$ python3 -q
>>> import numpy as np
>>> import numpy.linalg as la
>>> np.set_printoptions(precision=1, suppress=True, linewidth=120)
>>> def tidy(a):
...     return np.round(a, 1) + 0
... 
>>> A = np.loadtxt("w.csv", delimiter=",")
>>> print(A)
[[-1.  0.  1.  2.]
 [ 3.  4.  5.  6.]
 [ 7.  8.  9. 10.]
 [11. 12. 13. 14.]
 [15. 16. 17. 18.]]
>>> print(la.matrix_rank(A, rtol=0.1))
1
>>> print(np.argsort(-la.norm(A, axis=0).round(6), kind="stable")[:3])
[3 2 1]
>>> ang = np.radians(72)
>>> r_ = np.eye(4)
>>> r_[3, 3] = r_[2, 2] = np.cos(ang)
>>> r_[3, 2], r_[2, 3] = -np.sin(ang), np.sin(ang)
>>> print(tidy(r_))
[[ 1.   0.   0.   0. ]
 [ 0.   1.   0.   0. ]
 [ 0.   0.   0.3  1. ]
 [ 0.   0.  -1.   0.3]]
>>> other = A @ r_.T
>>> print(tidy(la.det(r_)), tidy(np.trace(r_)))
1.0 2.6
>>> print(tidy(la.svd(A, compute_uv=False)), tidy(la.svd(other, compute_uv=False)))
[45.9  2.8  0.   0. ] [45.9  2.8  0.   0. ]
>>> print(np.allclose(A @ A.T, other @ other.T))
True
>>> print(tidy(np.abs(other - A).max(axis=0)))
[ 0.   0.   5.4 28.6]
>>> print(np.allclose(la.norm(A, axis=1), la.norm(other, axis=1)))
True
>>> rank = la.matrix_rank(A)
>>> print(rank)
2
>>> N = la.svd(A)[2][rank:].T
>>> print(np.allclose(A @ N, 0))
True
>>> print([int(la.matrix_rank(A[:i])) for i in range(1, len(A) + 1)])
[1, 2, 2, 2, 2]
>>> print([int(la.matrix_rank(A[:, :j + 1])) for j in range(4)])
[1, 2, 2, 2]
>>> other = A / la.norm(A, axis=1, keepdims=True)
>>> cov = other @ other.T
>>> print(tidy(cov))
[[1.  0.6 0.5 0.5 0.5]
 [0.6 1.  1.  1.  1. ]
 [0.5 1.  1.  1.  1. ]
 [0.5 1.  1.  1.  1. ]
 [0.5 1.  1.  1.  1. ]]
>>> print(tidy(cov[3]))
[0.5 1.  1.  1.  1. ]
>>> q, _ = la.qr(np.array([[-0.8, -1.4, 1.1, -0.5],
...     [1.3, 0.5, 3.3, 2.1],
...     [0.2, 0.4, -1.5, 0.5],
...     [0.2, -1.3, 0.3, 1.3]]))
>>> J = q[:, :4]
>>> print(tidy(J))
[[-0.5 -0.5  0.5 -0.5]
 [ 0.8 -0.2  0.5 -0.2]
 [ 0.1  0.2 -0.6 -0.8]
 [ 0.1 -0.8 -0.5  0.2]]
>>> other = la.inv(J)
>>> print(tidy(la.cond(J)))
1.0
>>> print(tidy(other))
[[-0.5  0.8  0.1  0.1]
 [-0.5 -0.2  0.2 -0.8]
 [ 0.5  0.5 -0.6 -0.5]
 [-0.5 -0.2 -0.8  0.2]]
>>> vec = np.array([-1, 3, 1, 0])
>>> print(tidy(la.norm(vec)), tidy(la.norm(J @ vec)))
3.3 3.3
>>> vec = np.array([-2, 0, -1, -2])
>>> rhs = J @ vec
>>> b, lr = np.zeros(4), 1 / la.norm(J, 2) ** 2
>>> for i in range(25):
...     b -= lr * J.T @ (J @ b - rhs)
...     if i % 5 == 0: print(i, round(la.norm(J @ b - rhs), 1))
... 
0 0.0
5 0.0
10 0.0
15 0.0
20 0.0
>>> print(tidy(b))
[-2.  0. -1. -2.]
>>> vec = np.array([1, 1, 2, 3])
>>> a = np.maximum(J @ vec, 0)
>>> print(tidy(J.T @ a))
[ 0.7 -0.2  0.4 -0.2]
>>> print(tidy(np.tanh(J @ vec)))
[-0.9  0.7 -1.  -0.8]
>>> F = np.load("out17.npy")
>>> print(F)
[[1 0 0 0 0 0]
 [0 0 0 1 0 0]
 [0 0 0 0 0 1]
 [0 0 1 0 0 0]
 [0 0 0 0 1 0]
 [0 1 0 0 0 0]]
>>> vec = np.array([1, 1, 1, -3, 1, -2])
>>> print(F @ (2 * vec))
[ 2 -6 -4  2  2  2]
>>> print(F * vec)
[[ 1  0  0  0  0  0]
 [ 0  0  0 -3  0  0]
 [ 0  0  0  0  0 -2]
 [ 0  0  1  0  0  0]
 [ 0  0  0  0  1  0]
 [ 0  1  0  0  0  0]]
>>> print(F @ np.ones(6))
[1. 1. 1. 1. 1. 1.]
>>> print((F @ vec).argmax())
0
>>> print(F @ vec)
[ 1 -3 -2  1  1  1]
>>> print(np.einsum("ij,j->i", F, vec))
[ 1 -3 -2  1  1  1]
>>> print(F @ np.eye(6)[2])
[0. 0. 0. 1. 0. 0.]
>>> print((F * vec).sum(axis=1))
[ 1 -3 -2  1  1  1]
>>> M = np.load("arr.npy")
>>> print(M)
[[-0.1 -3.6 -4.6]
 [-2.4 -1.8 -2.4]
 [-2.1  7.1 -0.1]
 [-3.4  5.8 -2.5]
 [ 5.  -0.7  1.4]
 [-0.2 -0.3 -5.1]
 [ 5.5  0.2  1.7]
 [-3.8  7.9 -1.4]
 [-3.2  7.4 -1.5]
 [-0.5 -2.1 -5.7]
 [ 0.9 -1.3 -5.2]
 [ 0.1 -1.7 -4.9]
 [-0.8 -1.4 -4.4]
 [-2.3 -1.  -3.3]
 [-0.5 -0.9 -4.1]
 [-2.1  7.5 -0.8]
 [ 5.2 -1.3  1.7]
 [ 4.6  1.1  0.4]
 [ 6.7 -0.6  0.4]
 [-3.3  8.6 -2.1]
 [-0.5 -1.  -2.6]
 [-1.4 -0.4 -2.8]
 [-1.6 -0.2 -4.6]
 [-1.9  5.3 -1.3]
 [-1.  -0.9 -3.7]
 [ 3.9  1.5  1.3]
 [-3.   6.3 -2.4]
 [ 5.5  0.8  1.5]
 [-1.3 -0.8 -5.6]
 [-0.2 -1.9 -5. ]]
>>> vec = np.array([-1, -3, 1])
>>> rhs = M @ vec
>>> print(tidy(la.lstsq(M, rhs)[0]))
[-1. -3.  1.]
>>> print(tidy(la.pinv(M) @ M))
[[1. 0. 0.]
 [0. 1. 0.]
 [0. 0. 1.]]
>>> print(tidy(rhs))
[  6.3   5.4 -19.3 -16.5  -1.5  -4.   -4.4 -21.3 -20.5   1.1  -2.2   0.1   0.6   2.   -0.9 -21.2   0.4  -7.5  -4.5
 -24.6   0.9  -0.2  -2.4 -15.3   0.   -7.1 -18.3  -6.4  -1.9   0.9]
>>> rng = np.random.default_rng(34)
>>> rhs = rhs + 0.3 * rng.normal(size=30)
>>> print(tidy(rhs))
[  6.3   5.  -18.5 -16.4  -1.3  -4.1  -4.4 -21.2 -20.4   0.9  -2.    0.2   0.6   1.8  -1.2 -21.5   0.5  -7.6  -4.2
 -24.9   1.1  -0.2  -2.6 -15.    0.   -6.9 -18.   -6.3  -2.    1. ]
>>> b, *_ = la.lstsq(M, rhs)
>>> print([round(float(la.norm(la.solve(M.T @ M + lam * np.eye(3), M.T @ rhs))), 2) for lam in (0, 1, 10, 100)])
[3.28, 3.27, 3.13, 2.33]
>>> print(tidy(M.T @ (rhs - M @ b)))
[0. 0. 0.]
>>> Xs = M - M.mean(axis=1)
Traceback (most recent call last):
  File "<python-input-70>", line 1, in <module>
    Xs = M - M.mean(axis=1)
         ~~^~~~~~~~~~~~~~~~
ValueError: operands could not be broadcast together with shapes (30,3) (30,) 
>>> Xs = M - M.mean(axis=0)
>>> Uu, sv, Vt = la.svd(Xs, full_matrices=False)
>>> print(tidy(Xs.mean(axis=0)))
[0. 0. 0.]
>>> print(la.matrix_rank(Xs))
3
>>> print(tidy((sv ** 2).sum() ** 2 / (sv ** 4).sum()))
2.0
>>> print(tidy(Vt[0] * np.sign(Vt[0, np.abs(Vt[0]).argmax()])))
[-0.6  0.8  0. ]
>>> print(np.searchsorted(np.cumsum(sv ** 2) / (sv ** 2).sum(), 0.9) + 1)
2
>>> print(tidy(sv ** 2 / (sv ** 2).sum()))
[0.6 0.4 0. ]
>>> print(np.abs(Vt[0]).argmax())
1
>>> z = M[:, 2] > np.median(M[:, 2])
>>> r0 = M[z].mean(axis=0) - M[~z].mean(axis=0)
>>> print(tidy((((M - M.mean(axis=0)) @ r0 > 0) == z).mean()))
0.9
>>> print(tidy(r0))
[1.8 4.1 4. ]
>>> print(((M - M.mean(axis=0)) @ r0 > 0).astype(int))
[0 0 1 1 1 0 1 1 1 0 0 0 0 0 0 1 1 1 1 1 0 0 0 1 0 1 1 1 0 0]
>>> r0 = np.array([3, 1, 2, 3])
>>> other = J + np.outer(r0, np.eye(4)[0])
>>> print(la.matrix_rank(la.inv(other) - la.inv(J), tol=1e-8))
1
>>> print(la.matrix_rank(other - J))
1
>>> print(tidy(other))
[[ 2.5 -0.5  0.5 -0.5]
 [ 1.8 -0.2  0.5 -0.2]
 [ 2.1  0.2 -0.6 -0.8]
 [ 3.1 -0.8 -0.5  0.2]]
>>> print(tidy(la.norm(M, 1)), tidy(la.norm(M, np.inf)))
84.5 14.0
>>> print(tidy(la.norm(M, 2)))
23.4
>>> print(tidy(la.norm(M, axis=1)))
[5.8 3.8 7.4 7.2 5.2 5.1 5.8 8.9 8.2 6.1 5.4 5.2 4.7 4.1 4.2 7.8 5.6 4.7 6.7 9.4 2.8 3.2 4.9 5.8 3.9 4.4 7.4 5.8 5.8
 5.4]
>>> print(la.norm(M, axis=1).argmax())
19
>>> print(tidy(la.norm(M) ** 2 / la.norm(M, 2) ** 2))
1.9
>>> m1 = np.load("case13.npy")
>>> print(tidy(m1))
[[-0.3  0.  -0.3 -0.8  0.3]
 [-0.7 -0.2  0.1  0.4  0.5]
 [-0.1  0.  -0.9  0.3 -0.2]
 [ 0.3 -0.9 -0.1  0.   0.2]
 [ 0.5  0.3 -0.2  0.2  0.8]]
>>> other = m1 / la.norm(m1, axis=1, keepdims=True)
>>> cov = other @ other.T
>>> print(np.argwhere(np.triu(np.abs(cov) > 0.95, 1)))
[]
>>> print(tidy(cov[4]))
[0. 0. 0. 0. 1.]
>>> print(tidy(la.norm(other, axis=1)))
[1. 1. 1. 1. 1.]
>>> print(tidy(m1 @ m1))
[[ 0.   0.9  0.4  0.3  0.1]
 [ 0.7 -0.2  0.   0.6  0.1]
 [ 0.1 -0.3  0.9 -0.2  0.1]
 [ 0.7  0.2 -0.1 -0.7 -0.2]
 [ 0.1  0.  -0.1 -0.2  1. ]]
>>> print(tidy(la.matrix_power(m1, 2)))
[[ 0.   0.9  0.4  0.3  0.1]
 [ 0.7 -0.2  0.   0.6  0.1]
 [ 0.1 -0.3  0.9 -0.2  0.1]
 [ 0.7  0.2 -0.1 -0.7 -0.2]
 [ 0.1  0.  -0.1 -0.2  1. ]]
>>> print(np.allclose(m1 @ m1.T, m1.T @ m1))
True
>>> print(tidy(np.abs(la.eigvals(m1)).max()))
1.0
>>> print(np.allclose(m1, m1.T))
False
>>> r0 = np.array([5, 0, 4, 6, 3])
>>> other = m1 + np.outer(r0, np.eye(5)[1])
>>> print(la.matrix_rank(la.inv(other) - la.inv(m1), tol=1e-8))
1
>>> print(tidy(la.svd(m1, compute_uv=False)))
[1. 1. 1. 1. 1.]
>>> print(tidy(la.pinv(m1)))
[[-0.3 -0.7 -0.1  0.3  0.5]
 [ 0.  -0.2  0.  -0.9  0.3]
 [-0.3  0.1 -0.9 -0.1 -0.2]
 [-0.8  0.4  0.3  0.   0.2]
 [ 0.3  0.5 -0.2  0.2  0.8]]
>>> vec = np.array([1, 1, 2, 2, 1])
>>> print(tidy(la.inv(m1)))
[[-0.3 -0.7 -0.1  0.3  0.5]
 [ 0.  -0.2  0.  -0.9  0.3]
 [-0.3  0.1 -0.9 -0.1 -0.2]
 [-0.8  0.4  0.3  0.   0.2]
 [ 0.3  0.5 -0.2  0.2  0.8]]
>>> print(tidy(la.det(m1)))
1.0
>>> print(tidy(np.sort(np.abs(np.degrees(np.angle(la.eigvals(m1)))))))
[  0.   81.3  81.3 173.  173. ]
>>> data = np.loadtxt("mat.csv", delimiter=",")
>>> print(data)
[[-3. -3. -3.]
 [-3. -6. -6.]
 [-3. -6. -9.]]
>>> w, vecs = la.eigvalsh(data)
Traceback (most recent call last):
  File "<python-input-118>", line 1, in <module>
    w, vecs = la.eigvalsh(data)
    ^^^^^^^
ValueError: too many values to unpack (expected 2)
>>> w, vecs = la.eigh(data)
>>> print(tidy(vecs @ np.diag(w) @ vecs.T))
[[-3. -3. -3.]
 [-3. -6. -6.]
 [-3. -6. -9.]]
>>> print(tidy(la.svd(data, compute_uv=False)))
[15.1  1.9  0.9]
>>> print(tidy(la.eigvalsh(data @ data)))
[  0.9   3.7 229.4]
>>> print(tidy(vecs.T @ vecs))
[[1. 0. 0.]
 [0. 1. 0.]
 [0. 0. 1.]]
>>> print(tidy(la.eigvalsh(data + 3 * np.eye(3))))
[-12.1   1.1   2.1]
>>> print(tidy(w))
[-15.1  -1.9  -0.9]
>>> print(tidy(vecs.T @ data @ vecs))
[[-15.1   0.    0. ]
 [  0.   -1.9   0. ]
 [  0.    0.   -0.9]]
>>> print((w > 1e-8).sum(), (w < -1e-8).sum())
0 3
